>>> import numpy as np
>>> from numpy import linalg as LA
>>> np.set_printoptions(precision=2, suppress=True, linewidth=160)
>>> def rd(a):
...     return np.round(a, 2) + 0
... 
>>> arr = np.load("case19.npy")
>>> arr
array([[1, 2, 0],
       [1, 1, 0],
       [0, 0, 1]])
>>> Q = arr.astype(float).copy()
>>> for j in range(3):
...     Q[:, j] -= Q[:, :j] @ (Q[:, :j].T @ Q[:, j])
...     Q[:, j] /= LA.norm(Q[:, j])
... 
>>> rd(Q.T @ arr)
array([[1.41, 2.12, 0.  ],
       [0.  , 0.71, 0.  ],
       [0.  , 0.  , 1.  ]])
>>> A = np.load("mat.npy")
>>> rd(A)
array([[0.  , 0.  , 0.  ],
       [0.  , 0.39, 0.49],
       [0.  , 0.49, 0.61]])
>>> # symmetric
>>> evals, vecs = LA.eigh(A)
>>> x0 = np.array([-1, -3, 0])
>>> (np.sign(vecs[:, -1].round(6)) == np.sign(vecs[0, -1].round(6))).astype(int)
array([1, 0, 0])
>>> rd(LA.eigvalsh(A[1:, 1:]))
array([0., 1.])
>>> rd(A @ LA.pinv(A) @ A)
array([[0.  , 0.  , 0.  ],
       [0.  , 0.39, 0.49],
       [0.  , 0.49, 0.61]])
>>> np.unique(A.round(6), axis=0).shape
(3, 3)
>>> np.abs(np.diag(LA.qr(A)[1])) > 1e-9
array([False,  True, False])
>>> x0 = np.array([1, 3, 1])
>>> rd(A * x0)
array([[0.  , 0.  , 0.  ],
       [0.  , 1.17, 0.49],
       [0.  , 1.46, 0.61]])
>>> rd(A @ (2 * x0))
array([0.  , 3.32, 4.15])
>>> (A @ x0).argmax()
np.int64(2)
>>> U, sigma, Vt = LA.svd(A)
>>> vecs = Vt[:(sigma > 1e-8).sum()]
>>> rng = np.random.default_rng(5710)
>>> x0 = A[0] + -3 * A[2] + rng.integers(2) * np.eye(3)[0]
>>> rd(x0)
array([ 0.  , -1.46, -1.83])
>>> rd(LA.norm(x0 - vecs.T @ vecs @ x0))
np.float64(0.0)
>>> rd(np.diag(vecs.T @ vecs))
array([0.  , 0.39, 0.61])
>>> np.allclose(vecs.T @ vecs @ x0, x0)
True
>>> rd(LA.det(A))
np.float64(0.0)
>>> (LA.matrix_power((A != 0) + (A.T != 0) + np.eye(3), 3) > 0).astype(int)
array([[1, 0, 0],
       [0, 1, 1],
       [0, 1, 1]])
>>> np.flatnonzero(LA.matrix_power((A != 0) + (A.T != 0) + np.eye(3), 3)[0])
array([0])
>>> rd(A @ A)
array([[0.  , 0.  , 0.  ],
       [0.  , 0.39, 0.49],
       [0.  , 0.49, 0.61]])
>>> C = np.array([[-0.2, -0.7, -1.8], [-0.5, 0.5, 0.7]])
>>> W0 = np.array([[0, -1],
...     [1, 0],
...     [-2, 0],
...     [1, 2],
...     [2, -1],
...     [1, 0],
...     [2, 0],
...     [1, -2],
...     [1, 0],
...     [0, -1]]) @ C + 0.05 * rng.normal(size=(10, 3))
>>> rd(W0)
array([[ 0.51, -0.63, -0.82],
       [-0.18, -0.68, -1.74],
       [ 0.32,  1.49,  3.66],
       [-1.11,  0.21, -0.46],
       [ 0.03, -1.87, -4.28],
       [-0.17, -0.77, -1.82],
       [-0.44, -1.47, -3.58],
       [ 0.83, -1.66, -3.18],
       [-0.18, -0.7 , -1.82],
       [ 0.59, -0.58, -0.71]])
>>> Ac = W0 - W0.mean(axis=0)
>>> U, sigma, Vt = LA.svd(Ac, full_matrices=False)
>>> rd(Vt[0] * np.sign(Vt[0, np.abs(Vt[0]).argmax()]))
array([0.01, 0.4 , 0.92])
>>> rd(sigma ** 2 / (sigma ** 2).sum())
array([0.94, 0.06, 0.  ])
>>> np.abs(U[:, 0]).argmax()
np.int64(2)
>>> (np.sign(U[:, 0]) == np.sign(U[0, 0])).astype(int)
array([1, 0, 1, 1, 0, 0, 0, 0, 0, 1])
>>> LA.matrix_rank(Ac)
np.int64(3)
>>> np.searchsorted(np.cumsum(sigma ** 2) / (sigma ** 2).sum(), 0.9) + 1
np.int64(1)
>>> Ac = (W0 - W0.mean(axis=0)) / W0.std(axis=0)
>>> rd(Ac.std(axis=0))
array([1., 1., 1.])
>>> np.argwhere(np.abs(Ac) > 2)
array([[2, 1],
       [2, 2],
       [3, 0]])
>>> coef = LA.lstsq(np.delete(Ac, 2, axis=1), Ac[:, 2])[0]
>>> rd(coef)
array([0.22, 1.01])
>>> proj = np.triu(np.array([[-2, 1, 0], [1, -2, 1], [-3, -2, -2]]), 1) + np.eye(3)
>>> out = proj @ A @ LA.inv(proj)
>>> rd(out)
array([[0.  , 0.39, 0.1 ],
       [0.  , 0.88, 0.22],
       [0.  , 0.49, 0.12]])
>>> LA.matrix_rank(out)
np.int64(1)
>>> rd(LA.det(out))
np.float64(0.0)
>>> d = LA.norm(W0[:, None] - W0[None], axis=-1)
>>> LA.matrix_rank(d ** 2)
np.int64(5)
>>> rd(d[4])
array([3.71, 2.82, 8.63, 4.49, 0.  , 2.7 , 0.94, 1.38, 2.74, 3.84])
>>> data = np.load("run11.npy")
>>> data
array([[ 0,  3,  0,  0],
       [-3,  0,  0,  0],
       [ 0, -4, -2,  0]])
>>> out = np.array([[-3, -1], [-3, 2], [-3, -1], [2, 2]])
>>> LA.matrix_rank(np.vstack([data, out.T]))
np.int64(4)
>>> np.einsum("ij,ij->i", data, data)
array([ 9,  9, 20])
>>> data @ out
array([[-9,  6],
       [ 9,  3],
       [18, -6]])
>>> out.T @ data.T
array([[-9,  9, 18],
       [ 6,  3, -6]])
>>> blk = np.stack([data, 4 * data, data[::-1]])
>>> rd(LA.norm(blk, axis=(1, 2)))
array([ 6.16, 24.66,  6.16])
>>> LA.matrix_rank(blk.reshape(3, -1))
np.int64(2)
>>> blk.shape
(3, 3, 4)
>>> blk.sum(axis=0)
array([[  0,  11,  -2,   0],
       [-18,   0,   0,   0],
       [  0, -17, -10,   0]])
>>> C2 = data.T @ data
>>> np.diag(C2)
array([ 9, 25,  4,  0])
>>> np.allclose(C2, C2.T)
True
>>> (data @ data.T).shape
(3, 3)
>>> mat = np.array([[0.38, 0.08, 0.54], [0.2, 0.33, 0.47], [0.32, 0.27, 0.41]])
>>> # a transition matrix
>>> rd(np.einsum("ij,ji->", mat, mat))
np.float64(1.05)
>>> np.kron(np.eye(2, dtype=int), mat)
array([[0.38, 0.08, 0.54, 0.  , 0.  , 0.  ],
       [0.2 , 0.33, 0.47, 0.  , 0.  , 0.  ],
       [0.32, 0.27, 0.41, 0.  , 0.  , 0.  ],
       [0.  , 0.  , 0.  , 0.38, 0.08, 0.54],
       [0.  , 0.  , 0.  , 0.2 , 0.33, 0.47],
       [0.  , 0.  , 0.  , 0.32, 0.27, 0.41]])
